>>> import numpy as np
>>> import numpy.linalg as la
>>> np.set_printoptions(precision=2, suppress=True, linewidth=100, legacy="1.25")
>>> other = np.array([[1, 1, 1]])
>>> W0 = other.T @ other
>>> W0
array([[1, 1, 1],
       [1, 1, 1],
       [1, 1, 1]])
>>> Uu, s, Vt = la.svd(W0)
>>> V = Vt[:(s > 1e-8).sum()]
>>> rng = np.random.default_rng(587)
>>> vec = W0[1] + -3 * W0[2] + rng.integers(2) * np.eye(3)[0]
>>> print(vec)
[-1. -2. -2.]
>>> la.matrix_rank(np.vstack([W0, vec]))
2
>>> np.allclose(V.T @ V @ vec, vec)
False
>>> evals, V = la.eigh(W0)
>>> vec = np.array([5, -5, 7])
>>> V * np.abs(evals) @ V.T
array([[1., 1., 1.],
       [1., 1., 1.],
       [1., 1., 1.]])
>>> print(vec @ W0 @ vec)
49
>>> print(round(float(vec @ W0 @ vec / (vec @ vec)), 2), round(float(evals[0]), 2), np.round(evals[-1], 2))
0.49 -0.0 3.0
>>> V * np.maximum(evals, 0) @ V.T
array([[1., 1., 1.],
       [1., 1., 1.],
       [1., 1., 1.]])
>>> np.abs(W0).sum(axis=1).max(), round(float(np.abs(evals).max()), 2)
(3, 3.0)
>>> Uu, s, Vt = la.svd(W0)
>>> np.argmax(s[:-1] / (s[1:] + 1e-6)) + 1
1
>>> s.round(2) + 0
array([3., 0., 0.])
>>> other = Uu[:, :1] @ np.diag(s[:1]) @ Vt[:1]
>>> round(np.abs(W0 - other).max(), 2)
0.0
>>> print(la.matrix_rank(other))
1
>>> round(la.norm(W0 - other) / la.norm(W0), 2)
0.0
>>> print(other)
[[1. 1. 1.]
 [1. 1. 1.]
 [1. 1. 1.]]
>>> W = np.array([[4, -7, 1, -5, -9, -2],
...     [8, 4, -9, -3, -4, -5],
...     [-1, 1, -2, 6, -7, 0]])
>>> beta = np.array([3, 1, 0, 3, 2, 1])
>>> hid = np.maximum(W0 @ W + beta, 0)
>>> print(la.matrix_rank(hid))
1
>>> (hid > 0).astype(int)
array([[1, 0, 0, 1, 0, 0],
       [1, 0, 0, 1, 0, 0],
       [1, 0, 0, 1, 0, 0]])
>>> basis = np.array([[-8, -2], [7, -8], [-2, 8], [-3, -7], [6, -1], [3, 3]])
>>> (hid @ basis).round(6).argmax(axis=1)
array([1, 1, 1])
>>> hid @ basis
array([[-115,  -35],
       [-115,  -35],
       [-115,  -35]])
>>> z = rng.permutation(3)
>>> z
array([0, 2, 1])
>>> other = W0[z][:, z]
>>> other
array([[1, 1, 1],
       [1, 1, 1],
       [1, 1, 1]])
>>> print(np.round(la.det(other), 2), np.round(la.det(W0[z]), 2))
0.0 0.0
>>> E = np.array([[5.0, 1.0, 1.0], [1.0, 5.0, 1.0], [1.0, 1.0, 5.0]])
>>> print(E)
[[5. 1. 1.]
 [1. 5. 1.]
 [1. 1. 5.]]
>>> def softmax(z):
...     e = np.exp(z - z.max(axis=-1, keepdims=True))
...     return e / e.sum(axis=-1, keepdims=True)
... 
>>> np.round(softmax(10 * E[0]), 2) + 0
array([1., 0., 0.])
>>> print(softmax(E).sum(axis=1))
[1. 1. 1.]
>>> scores = E @ E.T / np.sqrt(3)
>>> print(np.round(softmax(scores + np.triu(np.full(scores.shape, -np.inf), 1)), 2) + 0)
[[1. 0. 0.]
 [0. 1. 0.]
 [0. 0. 1.]]
>>> softmax(scores)[0] @ E
array([5., 1., 1.])
>>> print(round(la.norm(E[1] - E[2]), 2))
5.66
>>> round(la.norm(E, 2), 2)
7.0
>>> la.norm(E, axis=1)
array([5.2, 5.2, 5.2])
>>> round(float(la.norm(E, 1)), 2), round(float(la.norm(E, np.inf)), 2)
(7.0, 7.0)
>>> evals, V = la.eigh(E)
>>> vec = np.array([9, 0, -2])
>>> la.eigvalsh(E[1:, 1:])
array([4., 6.])
>>> np.abs(E).sum(axis=1).max(), np.round(np.abs(evals).max(), 2)
(7.0, 7.0)
>>> evals, V = la.eig(E)
>>> np.sort(la.eigvals(la.inv(E)))
array([0.14, 0.25, 0.25])
>>> np.round(E @ V[:, 0] - evals[0] * V[:, 0], 2) + 0
array([0., 0., 0.])
>>> L = la.cholesky(E)
>>> round(float(np.prod(np.diag(L)) ** 2), 2), round(float(la.det(E)), 2)
(112.0, 112.0)
>>> np.diag(L) ** 2
array([5.  , 4.8 , 4.67])
>>> L
array([[2.24, 0.  , 0.  ],
       [0.45, 2.19, 0.  ],
       [0.45, 0.37, 2.16]])
>>> F = np.load("m.npy")
>>> F
array([[  4,   2,  -6,   8,  -1,  20],
       [  8,  -7,   2,   1,  -1,  40],
       [  9,   4,   7,  -8,   4,  45],
       [ -1,   2,   9,  -3,  -4,  -5],
       [ -3,   0,   6,   3,   4, -15],
       [  9,  -9,  -5,   3,   9,  45]])
>>> np.allclose(F @ F.T, F.T @ F)
False
>>> (F - F.T) / 2
array([[  0. ,  -3. ,  -7.5,   4.5,   1. ,   5.5],
       [  3. ,   0. ,  -1. ,  -0.5,  -0.5,  24.5],
       [  7.5,   1. ,   0. ,  -8.5,  -1. ,  25. ],
       [ -4.5,   0.5,   8.5,   0. ,  -3.5,  -4. ],
       [ -1. ,   0.5,   1. ,   3.5,   0. , -12. ],
       [ -5.5, -24.5, -25. ,   4. ,  12. ,   0. ]])
>>> round(la.det(F), 2)
0.0
